$ python3 -q
>>> import numpy as np
>>> from numpy import linalg as LA
>>> np.set_printoptions(suppress=True, linewidth=120)
>>> data = np.load("block17.npy")
>>> data
array([[ 4.,  3.],
       [ 3., 12.]])
>>> vec = np.array([0, 1])
>>> rhs = data @ vec
>>> rhs
array([ 3., 12.])
>>> np.round(LA.solve(data.T, data[1]), 1)
array([0., 1.])
>>> np.round(LA.solve(data, data[:, 0]), 1)
array([1., 0.])
>>> def softmax(z):
...     e = np.exp(z - z.max(axis=-1, keepdims=True))
...     return e / e.sum(axis=-1, keepdims=True)
... 
>>> np.round(softmax(data[1] + 5), 1) + 0
array([0., 1.])
>>> S = data @ data.T / np.sqrt(2)
>>> np.round(softmax(S), 1) + 0
array([[0., 1.],
       [0., 1.]])
>>> softmax(S)[1] @ data
array([ 3., 12.])
>>> ev, vecs = LA.eigh(data)
>>> np.round(LA.svd(data, compute_uv=False), 1)
array([13.,  3.])
>>> np.unique(ev.round(6) + 0, return_counts=True)[1]
array([1, 1])
>>> np.round(vecs.T @ data @ vecs, 1) + 0
array([[ 3.,  0.],
       [ 0., 13.]])
>>> W0 = np.tril(np.array([[3, 1, -2, -3, 3],
...     [3, -2, 1, 3, 2],
...     [1, 0, -2, 1, 3],
...     [-1, 2, 2, 0, 2],
...     [-2, -3, -1, -3, -3]]), -1) + np.eye(5, dtype=int)
>>> W0
array([[ 1,  0,  0,  0,  0],
       [ 3,  1,  0,  0,  0],
       [ 1,  0,  1,  0,  0],
       [-1,  2,  2,  1,  0],
       [-2, -3, -1, -3,  1]])
>>> np.round(np.abs(LA.svd(W0)[2][-1]), 1) + 0
array([0. , 0.1, 0.1, 0.4, 0.9])
>>> np.argsort(-LA.norm(W0, axis=0).round(6), kind="stable")[:3]
array([0, 1, 3])
>>> round(np.log10(LA.cond(W0)))
2
>>> np.round(LA.norm(W0, 2) / LA.norm(W0), 1)
np.float64(0.8)
>>> other = W0 / LA.norm(W0, axis=1, keepdims=True)
>>> gram = other @ other.T
>>> np.argwhere(np.triu(np.abs(gram) > 0.95, 1))
array([], shape=(0, 2), dtype=int64)
>>> np.round(LA.norm(other, axis=1), 1)
array([1., 1., 1., 1., 1.])
>>> gram.round(1)
array([[ 1. ,  0.9,  0.7, -0.3, -0.4],
       [ 0.9,  1. ,  0.7, -0.1, -0.6],
       [ 0.7,  0.7,  1. ,  0.2, -0.4],
       [-0.3, -0.1,  0.2,  1. , -0.6],
       [-0.4, -0.6, -0.4, -0.6,  1. ]])
